% ipython --no-banner

In [1]: import numpy as np

In [2]: import numpy.linalg as la

In [3]: np.set_printoptions(precision=3, suppress=True, linewidth=140)

In [4]: M = np.array([[1, 1, -1, -1, -1, -1, 1, 1],
   ...:     [1, -1, 1, -1, 1, -1, 1, -1],
   ...:     [1, 1, 1, 1, 1, 1, 1, 1],
   ...:     [1, -1, 1, -1, -1, 1, -1, 1],
   ...:     [1, -1, -1, 1, 1, -1, -1, 1],
   ...:     [1, -1, -1, 1, -1, 1, 1, -1],
   ...:     [1, 1, 1, 1, -1, -1, -1, -1],
   ...:     [1, 1, -1, -1, 1, 1, -1, -1]])

In [5]: la.determinant(M)
AttributeError: module 'numpy.linalg' has no attribute 'determinant'


In [6]: np.trace(M)
Out[6]: np.int64(0)

In [7]: round(np.abs(la.eigvals(M)).max(), 3)
Out[7]: np.float64(2.828)

In [8]: M @ M
Out[8]: 
array([[ 0,  4,  0, -4,  0, -4,  0, -4],
       [ 0,  4,  0,  4,  0, -4,  0,  4],
       [ 8,  0,  0,  0,  0,  0,  0,  0],
       [ 0,  4, -4,  0,  0,  4,  4,  0],
       [ 0,  0, -4, -4,  0,  0, -4,  4],
       [ 0,  0,  0,  0, -8,  0,  0,  0],
       [ 0,  0,  4, -4,  0,  0,  4,  4],
       [ 0, -4, -4,  0,  0, -4,  4,  0]])

In [9]: la.matrix_power(M, 3)
Out[9]: 
array([[ -8,   0,   8,   0,   8, -16,   8,   0],
       [  8,   0,   8, -16,   8,   0,  -8,   0],
       [  8,   8,  -8,  -8,  -8,  -8,   8,   8],
       [  8,  -8,   0,   0,  -8,  -8,   0, -16],
       [ -8,   0, -16,  -8,   8,   0,   0,  -8],
       [ -8,   8,   8,  -8,  -8,   8,   8,  -8],
       [  8,  16,   0,   8,   8,   0,   0,  -8],
       [ -8,   8,   0,   0,  -8,  -8, -16,   0]])

In [10]: round(la.det(M), 3)
Out[10]: np.float64(4096.0)

In [11]: (M - M.T) / 2
Out[11]: 
array([[ 0.,  0., -1., -1., -1., -1.,  0.,  0.],
       [ 0.,  0.,  0.,  0.,  1.,  0.,  0., -1.],
       [ 1.,  0.,  0.,  0.,  1.,  1.,  0.,  1.],
       [ 1.,  0.,  0.,  0., -1.,  0., -1.,  1.],
       [ 1., -1., -1.,  1.,  0.,  0.,  0.,  0.],
       [ 1.,  0., -1.,  0.,  0.,  0.,  1., -1.],
       [ 0.,  0.,  0.,  1.,  0., -1.,  0.,  0.],
       [ 0.,  1., -1., -1.,  0.,  1.,  0.,  0.]])

In [12]: W0 = np.loadtxt("data.csv", delimiter=",")

In [13]: W0
Out[13]: 
array([[ 1.,  2.,  1.,  2.,  0.],
       [ 0.,  0., -2., -1.,  3.],
       [ 0., -1.,  0.,  0.,  0.],
       [ 0., -3., -3., -2., -3.],
       [ 0.,  1.,  1., -3.,  3.]])

In [14]: rng = np.random.default_rng(777416)

In [15]: lab = rng.permutation(5)

In [16]: other = W0[:, lab] * rng.choice([-1, 1], 5)

In [17]: other
Out[17]: 
array([[ 1., -0., -2., -1.,  2.],
       [ 0., -3.,  1.,  2.,  0.],
       [ 0., -0., -0., -0., -1.],
       [ 0.,  3.,  2.,  3., -3.],
       [ 0., -3.,  3., -1.,  1.]])

In [18]: U, _, VT = la.svd(W0.T @ other)

In [19]: lab
Out[19]: array([0, 4, 3, 2, 1])

In [20]: np.round(la.lstsq(W0, other)[0], 3) + 0
Out[20]: 
array([[ 1.,  0.,  0.,  0.,  0.],
       [ 0.,  0.,  0.,  0.,  1.],
       [ 0.,  0.,  0., -1.,  0.],
       [ 0.,  0., -1.,  0.,  0.],
       [ 0., -1.,  0.,  0.,  0.]])

In [21]: np.round(U @ VT, 3) + 0
Out[21]: 
array([[ 1.,  0.,  0.,  0.,  0.],
       [ 0.,  0.,  0.,  0.,  1.],
       [ 0.,  0.,  0., -1.,  0.],
       [ 0.,  0., -1.,  0.,  0.],
       [ 0., -1.,  0.,  0.,  0.]])

In [22]: other = np.array([[2, 0, -2, 0, -1, 2, 1, 2, -2, -1],
    ...:     [-2, -1, -2, 1, 1, 1, 1, 0, 0, -1],
    ...:     [-2, -1, 2, -2, 0, -1, 0, 2, -2, 0]])

In [23]: J = np.block([[np.zeros((3, 3)), other], [other.T, np.zeros((10, 10))]])

In [24]: J
Out[24]: 
array([[ 0.,  0.,  0.,  2.,  0., -2.,  0., -1.,  2.,  1.,  2., -2., -1.],
       [ 0.,  0.,  0., -2., -1., -2.,  1.,  1.,  1.,  1.,  0.,  0., -1.],
       [ 0.,  0.,  0., -2., -1.,  2., -2.,  0., -1.,  0.,  2., -2.,  0.],
       [ 2., -2., -2.,  0.,  0.,  0.,  0.,  0.,  0.,  0.,  0.,  0.,  0.],
       [ 0., -1., -1.,  0.,  0.,  0.,  0.,  0.,  0.,  0.,  0.,  0.,  0.],
       [-2., -2.,  2.,  0.,  0.,  0.,  0.,  0.,  0.,  0.,  0.,  0.,  0.],
       [ 0.,  1., -2.,  0.,  0.,  0.,  0.,  0.,  0.,  0.,  0.,  0.,  0.],
       [-1.,  1.,  0.,  0.,  0.,  0.,  0.,  0.,  0.,  0.,  0.,  0.,  0.],
       [ 2.,  1., -1.,  0.,  0.,  0.,  0.,  0.,  0.,  0.,  0.,  0.,  0.],
       [ 1.,  1.,  0.,  0.,  0.,  0.,  0.,  0.,  0.,  0.,  0.,  0.,  0.],
       [ 2.,  0.,  2.,  0.,  0.,  0.,  0.,  0.,  0.,  0.,  0.,  0.,  0.],
       [-2.,  0., -2.,  0.,  0.,  0.,  0.,  0.,  0.,  0.,  0.,  0.,  0.],
       [-1., -1.,  0.,  0.,  0.,  0.,  0.,  0.,  0.,  0.,  0.,  0.,  0.]])

In [25]: r = la.matrix_rank(J)

In [26]: print(r)
6

In [27]: null = la.svd(J)[2][r:].T

In [28]: print(null.shape)
(13, 7)

In [29]: [int(la.matrix_rank(np.delete(J, i, axis=0))) for i in range(13)]
Out[29]: [5, 5, 5, 6, 6, 6, 6, 6, 6, 6, 6, 6, 6]

In [30]: [int(la.matrix_rank(J[:i])) for i in range(1, len(J) + 1)]
Out[30]: [1, 2, 3, 4, 5, 6, 6, 6, 6, 6, 6, 6, 6]

In [31]: np.allclose(J @ null, 0)
Out[31]: True

In [32]: la.matrix_rank(J.T @ J), la.matrix_rank(J @ J.T)
Out[32]: (np.int64(6), np.int64(6))

In [33]: np.round(np.trace(la.pinv(J) @ J), 3)
Out[33]: np.float64(6.0)

In [34]: np.abs(np.diag(la.qr(J)[1])) > 1e-9
Out[34]: array([ True,  True,  True,  True,  True,  True, False, False, False, False, False, False, False])

In [35]: la.lstsq(J[:-1].T, J[-1])[2]
Out[35]: np.int32(6)

In [36]: U, s, VT = la.svd(J)

In [37]: vecs = VT[:(s > 1e-8).sum()]

In [38]: vec = J[10] + 3 * J[4] + rng.integers(2) * np.eye(13)[3]

In [39]: vec
Out[39]: array([ 2., -3., -1.,  0.,  0.,  0.,  0.,  0.,  0.,  0.,  0.,  0.,  0.])

In [40]: la.matrix_rank(np.vstack([J, vec]))
Out[40]: np.int64(6)

In [41]: np.diag(vecs.T @ vecs)
Out[41]: array([1.   , 1.   , 1.   , 0.757, 0.132, 0.515, 0.236, 0.138, 0.239, 0.101, 0.391, 0.391, 0.101])

In [42]: np.round(la.norm(vec - vecs.T @ vecs @ vec), 3)
Out[42]: np.float64(0.0)

In [43]: U, s, VT = la.svd(J)

In [44]: print(np.argmax(s[:-1] / (s[1:] + 1e-6)) + 1)
6

In [45]: other = U[:, :6] @ np.diag(s[:6]) @ VT[:6]

In [46]: la.matrix_rank(J, rtol=0.05)
Out[46]: np.int64(6)

In [47]: round(float(np.abs(J - other).max()), 3)
Out[47]: 0.0

In [48]: print(np.round(la.norm(J - other, 2), 3), round(float(s[6]), 3))
0.0 0.0

In [49]: mat = np.minimum.outer(np.arange(1, 13), np.arange(1, 13)) * 3

In [50]: mat
Out[50]: 
array([[ 3,  3,  3,  3,  3,  3,  3,  3,  3,  3,  3,  3],
       [ 3,  6,  6,  6,  6,  6,  6,  6,  6,  6,  6,  6],
       [ 3,  6,  9,  9,  9,  9,  9,  9,  9,  9,  9,  9],
       [ 3,  6,  9, 12, 12, 12, 12, 12, 12, 12, 12, 12],
       [ 3,  6,  9, 12, 15, 15, 15, 15, 15, 15, 15, 15],
       [ 3,  6,  9, 12, 15, 18, 18, 18, 18, 18, 18, 18],
       [ 3,  6,  9, 12, 15, 18, 21, 21, 21, 21, 21, 21],
       [ 3,  6,  9, 12, 15, 18, 21, 24, 24, 24, 24, 24],
       [ 3,  6,  9, 12, 15, 18, 21, 24, 27, 27, 27, 27],
       [ 3,  6,  9, 12, 15, 18, 21, 24, 27, 30, 30, 30],
       [ 3,  6,  9, 12, 15, 18, 21, 24, 27, 30, 33, 33],
       [ 3,  6,  9, 12, 15, 18, 21, 24, 27, 30, 33, 36]])

In [51]: low = la.cholesky(mat)

In [52]: np.diag(low) ** 2
Out[52]: array([3., 3., 3., 3., 3., 3., 3., 3., 3., 3., 3., 3.])

In [53]: low
Out[53]: 
array([[1.732, 0.   , 0.   , 0.   , 0.   , 0.   , 0.   , 0.   , 0.   , 0.   , 0.   , 0.   ],
       [1.732, 1.732, 0.   , 0.   , 0.   , 0.   , 0.   , 0.   , 0.   , 0.   , 0.   , 0.   ],
       [1.732, 1.732, 1.732, 0.   , 0.   , 0.   , 0.   , 0.   , 0.   , 0.   , 0.   , 0.   ],
       [1.732, 1.732, 1.732, 1.732, 0.   , 0.   , 0.   , 0.   , 0.   , 0.   , 0.   , 0.   ],
       [1.732, 1.732, 1.732, 1.732, 1.732, 0.   , 0.   , 0.   , 0.   , 0.   , 0.   , 0.   ],
       [1.732, 1.732, 1.732, 1.732, 1.732, 1.732, 0.   , 0.   , 0.   , 0.   , 0.   , 0.   ],
       [1.732, 1.732, 1.732, 1.732, 1.732, 1.732, 1.732, 0.   , 0.   , 0.   , 0.   , 0.   ],
       [1.732, 1.732, 1.732, 1.732, 1.732, 1.732, 1.732, 1.732, 0.   , 0.   , 0.   , 0.   ],
       [1.732, 1.732, 1.732, 1.732, 1.732, 1.732, 1.732, 1.732, 1.732, 0.   , 0.   , 0.   ],
       [1.732, 1.732, 1.732, 1.732, 1.732, 1.732, 1.732, 1.732, 1.732, 1.732, 0.   , 0.   ],
       [1.732, 1.732, 1.732, 1.732, 1.732, 1.732, 1.732, 1.732, 1.732, 1.732, 1.732, 0.   ],
       [1.732, 1.732, 1.732, 1.732, 1.732, 1.732, 1.732, 1.732, 1.732, 1.732, 1.732, 1.732]])

In [54]: low @ low.T
Out[54]: 
array([[ 3.,  3.,  3.,  3.,  3.,  3.,  3.,  3.,  3.,  3.,  3.,  3.],
       [ 3.,  6.,  6.,  6.,  6.,  6.,  6.,  6.,  6.,  6.,  6.,  6.],
       [ 3.,  6.,  9.,  9.,  9.,  9.,  9.,  9.,  9.,  9.,  9.,  9.],
       [ 3.,  6.,  9., 12., 12., 12., 12., 12., 12., 12., 12., 12.],
       [ 3.,  6.,  9., 12., 15., 15., 15., 15., 15., 15., 15., 15.],
       [ 3.,  6.,  9., 12., 15., 18., 18., 18., 18., 18., 18., 18.],
       [ 3.,  6.,  9., 12., 15., 18., 21., 21., 21., 21., 21., 21.],
       [ 3.,  6.,  9., 12., 15., 18., 21., 24., 24., 24., 24., 24.],
       [ 3.,  6.,  9., 12., 15., 18., 21., 24., 27., 27., 27., 27.],
       [ 3.,  6.,  9., 12., 15., 18., 21., 24., 27., 30., 30., 30.],
       [ 3.,  6.,  9., 12., 15., 18., 21., 24., 27., 30., 33., 33.],
       [ 3.,  6.,  9., 12., 15., 18., 21., 24., 27., 30., 33., 36.]])

In [55]: round(float(np.prod(np.diag(low)) ** 2), 3), round(float(la.det(mat)), 3)
Out[55]: (531441.0, 531441.0)

In [56]: la.eigvalsh(mat).min() > 0
Out[56]: np.True_

In [57]: u, r1 = mat[7], mat[8]

In [58]: u @ r1
Out[58]: np.int64(4428)

In [59]: u @ u
Out[59]: np.int64(4140)

In [60]: pr = (u @ r1) / (u @ u) * u

In [61]: np.round(la.norm(u + r1) ** 2 + la.norm(u - r1) ** 2, 3)
Out[61]: np.float64(17784.0)

In [62]: r1 - pr
Out[62]: array([-0.209, -0.417, -0.626, -0.835, -1.043, -1.252, -1.461, -1.67 ,  1.33 ,  1.33 ,  1.33 ,  1.33 ])

In [63]: la.matrix_rank(np.outer(u, r1))
Out[63]: np.int64(1)

In [64]: u = np.array([-2, 3, 2, 3, 1, 3, -2, 2, -1, -3, 2, 1])

In [65]: other = mat + np.outer(u, np.eye(12)[0])

In [66]: la.matrix_rank(la.inv(other) - la.inv(mat), tol=1e-8)
Out[66]: np.int64(1)

In [67]: other
Out[67]: 
array([[ 1.,  3.,  3.,  3.,  3.,  3.,  3.,  3.,  3.,  3.,  3.,  3.],
       [ 6.,  6.,  6.,  6.,  6.,  6.,  6.,  6.,  6.,  6.,  6.,  6.],
       [ 5.,  6.,  9.,  9.,  9.,  9.,  9.,  9.,  9.,  9.,  9.,  9.],
       [ 6.,  6.,  9., 12., 12., 12., 12., 12., 12., 12., 12., 12.],
       [ 4.,  6.,  9., 12., 15., 15., 15., 15., 15., 15., 15., 15.],
       [ 6.,  6.,  9., 12., 15., 18., 18., 18., 18., 18., 18., 18.],
       [ 1.,  6.,  9., 12., 15., 18., 21., 21., 21., 21., 21., 21.],
       [ 5.,  6.,  9., 12., 15., 18., 21., 24., 24., 24., 24., 24.],
       [ 2.,  6.,  9., 12., 15., 18., 21., 24., 27., 27., 27., 27.],
       [ 0.,  6.,  9., 12., 15., 18., 21., 24., 27., 30., 30., 30.],
       [ 5.,  6.,  9., 12., 15., 18., 21., 24., 27., 30., 33., 33.],
       [ 4.,  6.,  9., 12., 15., 18., 21., 24., 27., 30., 33., 36.]])

In [68]: arr = np.load("a.npy")

In [69]: arr
Out[69]: 
array([[ 7., -2., -4., -4., -4., -2., -6., -2., -4.,  4.],
       [-2.,  4.,  2.,  2.,  2.,  1.,  3.,  1.,  2., -2.],
       [-4.,  2.,  7.,  4.,  4.,  2.,  6.,  2.,  4., -4.],
       [-4.,  2.,  4.,  7.,  4.,  2.,  6.,  2.,  4., -4.],
       [-4.,  2.,  4.,  4.,  7.,  2.,  6.,  2.,  4., -4.],
       [-2.,  1.,  2.,  2.,  2.,  4.,  3.,  1.,  2., -2.],
       [-6.,  3.,  6.,  6.,  6.,  3., 12.,  3.,  6., -6.],
       [-2.,  1.,  2.,  2.,  2.,  1.,  3.,  4.,  2., -2.],
       [-4.,  2.,  4.,  4.,  4.,  2.,  6.,  2.,  7., -4.],
       [ 4., -2., -4., -4., -4., -2., -6., -2., -4.,  7.]])

In [70]: low = la.cholesky(arr)

In [71]: la.eigvalsh(arr).min() > 0
Out[71]: np.True_

In [72]: print(np.prod(np.diag(low)) ** 2, round(la.det(arr), 3))
767637.0 767637.0

In [73]: U, s, VT = la.svd(arr)

In [74]: np.argmax(s[:-1] / (s[1:] + 1e-6)) + 1
Out[74]: np.int64(1)

In [75]: s
Out[75]: array([39.,  3.,  3.,  3.,  3.,  3.,  3.,  3.,  3.,  3.])

In [76]: other = U[:, :1] @ np.diag(s[:1]) @ VT[:1]

In [77]: la.matrix_rank(arr, rtol=0.05)
Out[77]: np.int64(10)

In [78]: np.round(la.norm(arr - other, 2), 3), round(s[1], 3)
Out[78]: (np.float64(3.0), np.float64(3.0))

In [79]: other
Out[79]: 
array([[ 4.333, -2.167, -4.333, -4.333, -4.333, -2.167, -6.5  , -2.167, -4.333,  4.333],
       [-2.167,  1.083,  2.167,  2.167,  2.167,  1.083,  3.25 ,  1.083,  2.167, -2.167],
       [-4.333,  2.167,  4.333,  4.333,  4.333,  2.167,  6.5  ,  2.167,  4.333, -4.333],
       [-4.333,  2.167,  4.333,  4.333,  4.333,  2.167,  6.5  ,  2.167,  4.333, -4.333],
       [-4.333,  2.167,  4.333,  4.333,  4.333,  2.167,  6.5  ,  2.167,  4.333, -4.333],
       [-2.167,  1.083,  2.167,  2.167,  2.167,  1.083,  3.25 ,  1.083,  2.167, -2.167],
       [-6.5  ,  3.25 ,  6.5  ,  6.5  ,  6.5  ,  3.25 ,  9.75 ,  3.25 ,  6.5  , -6.5  ],
       [-2.167,  1.083,  2.167,  2.167,  2.167,  1.083,  3.25 ,  1.083,  2.167, -2.167],
       [-4.333,  2.167,  4.333,  4.333,  4.333,  2.167,  6.5  ,  2.167,  4.333, -4.333],
       [ 4.333, -2.167, -4.333, -4.333, -4.333, -2.167, -6.5  , -2.167, -4.333,  4.333]])

In [80]: print(round(la.norm(arr - other) / la.norm(arr), 3))
0.225
